$ python3 -q
>>> import numpy as np
>>> from numpy import linalg as LA
>>> np.set_printoptions(precision=1, suppress=True, linewidth=120)
>>> rng = np.random.default_rng(558)
>>> arr = rng.normal(size=(34, 11))
>>> arr = 20 * arr / LA.norm(arr, axis=1, keepdims=True)
>>> arr.round(1) + 0
array([[ -4.5,   4.7,  -7.6,  -3.5,  -6.7,  -3.3,   5.9,  10.6,  -2.2,   3.9,   8.1],
       [ -1.9,  -0.9,   1.1,  -0.8,   9.6,   0.2, -11. ,   7.6,   3.6,   6.1,  -8.4],
       [ 12.1,   2.3,   0.1,   7.7,   2.9,   6.2,  -0.5,   8.6,  -1. ,  -7.6,  -3.1],
       [ -1. ,   3.6,  -5. ,  12.5,   1.9,   8.5,   0. ,  10.3,  -0.6,  -1.8,   4.5],
       [  0.2,   2. ,  -3.2,  -8.5,  -1.3,   0.9,   0.6,  -8.7,  -4.6, -13.3,   6. ],
       [  6.6,  -2.6,   4.7, -13. ,  -9.6,  -5.7,   4.2,  -1.3,   1.3,  -1.8,   3.1],
       [  5. ,  -1. ,   1.9,   1.4,   4.2,  -1.5,   1.6,   4.3,  11.1,  14.2,  -0.3],
       [  1.2,  11.2,  -3.4,  -0.1,   1.5, -11.2,  -1.4,   0. ,  -2.1, -11.3,   0.1],
       [ -4.1,  -2.4,   0.5,  -3.4,   3.2,  -3.8,  -9. ,   1.3,  -4.5,  11.5,  10.3],
       [  2.1,  -3.7,   1. ,  -5.3,  -1.8,  -4.2,   6.3,  -7.1,  -3.5,  -8.8, -12.3],
       [  4.3,  10. ,   0.9,   0.2,  -0.7,   1.7,  11.7,  -2.6,   5. ,   4.9,   9.2],
       [ -6.4,   2.2,   2.6,   2.4,  11.9,  10.1,   1.4,  -1.1,   8.3,   3.7,  -3.4],
       [  7.4,  -4.3,   8.3,  -7.4,   2.2,   2.8,  -6.7,  -4.4, -10.1,  -4.8,   0. ],
       [  1.6,   5.5,   4.1,   3.6,   6.7,  -0.1,  -4.7,  -0.5,   3.9,  -6.8, -14.4],
       [ -8.8,  -6.5,   1.2,   4.8,  -0.7,  -6.2, -10.7,  -2.2,  -4.1,  -8.6,   2.9],
       [  4.6,  -1.6,   3. ,   1.1,  -9.6,  -5.6,   2.9,  -4.2,   8.9,  11.6,   1.6],
       [ -6.9, -10.1,  -3.8,   7.9,  -4.7,   0.2,   4.6,  -0.5, -11.3,  -0.5,  -1.6],
       [ -0.2,  -5.9,  -7.1,  -3.8,  10. ,  -2.9,  -0.8,   4.1,  -2.3,  -1.5, -12.9],
       [ -9.4,  -6.2,  -5.3,   4.3,   0.1,  -7.2,   0.9,   0.6,  -7.3,   2.2, -10.7],
       [  5.7,   9.4,  -7.2,   0.9,  -3.3,  -2.6,   0.7,   4.7,   1.7,   9.2,  10. ],
       [ -4.5,  -5.1,  -1.3,  -3.4,   2.4,  11.9,   2. ,  -1.3, -11.2,   3.9,  -6.8],
       [  7.2,   7. ,   1.2,  -1.9,  -3. ,   9.5,   6.2,   3. ,   1.8,  -3. , -11.6],
       [  4.5, -13.4,   0.9,   1.9,  -8.2,   5.7,   3.6,  -1.2,   8.3,  -1.4,   3.1],
       [ -7.2,  -4.2,  -6.7,  -2.1,   2.6,   0.5,  -1.6,  -6.5,  10.7,  -2.2,  10.5],
       [ -3.3,  -4.5,   7.1,  -6.4,  -4.2,  11.4,  -2.8,  10.8,  -0.7,   2.5,  -0.7],
       [ -9.9,   1.6,   2.6,  -5.2,  -2.1,  -2.5,   6.8,  -7.2,  10.6,  -4. ,  -5.2],
       [ -4.9,  -9.2,   3.9,  -4.5,  -1.8,  -3.4,  -1.4,  -2.9,  -9.5,   3.2,  11.5],
       [  8. ,   6.4,   1.1,  -3.5,  -0.9,  -2.2, -10.2,   1.4,  -8.1,  -2.2,  10. ],
       [  1.2,  -3.9,   0. ,  -9.9,   7.3,   6. ,   7.7,   7.2,  -2.7,  -5.1,   7.2],
       [ -4. ,   8.2,   6.2,  -9. ,  -6.8,   2.8,   7. ,   1.1,  -8.1,   4.2,   3.3],
       [ -1.9,  -8.7,   5. ,  -2.9,   0.4,  -8.4,   5.1,   4.2,  -2.8, -11.4,   5.9],
       [ -6.1,  -7.8,  -5. ,  -3.9,   4.2,   8.2,   9.6,  -0.1,   2.6,  -3.6,  -8. ],
       [ -7.2,   1.8,   6. ,  -5.4, -12.5,  -4.6,   0. ,  -5.5,   2.6,   4.2,  -6.9],
       [ -0.7,   7.6,  12.4,  -1.3,  -1.4,  -9.8,  -5.7,   2.2,   1.1,   2.3,   6.6]])
>>> round(LA.norm(arr), 1)
np.float64(116.6)
>>> LA.svd(arr, compute_uv=False)
array([49.7, 45.4, 40.8, 39.4, 38. , 33.8, 30.9, 28.7, 24.8, 23.1, 18.1])
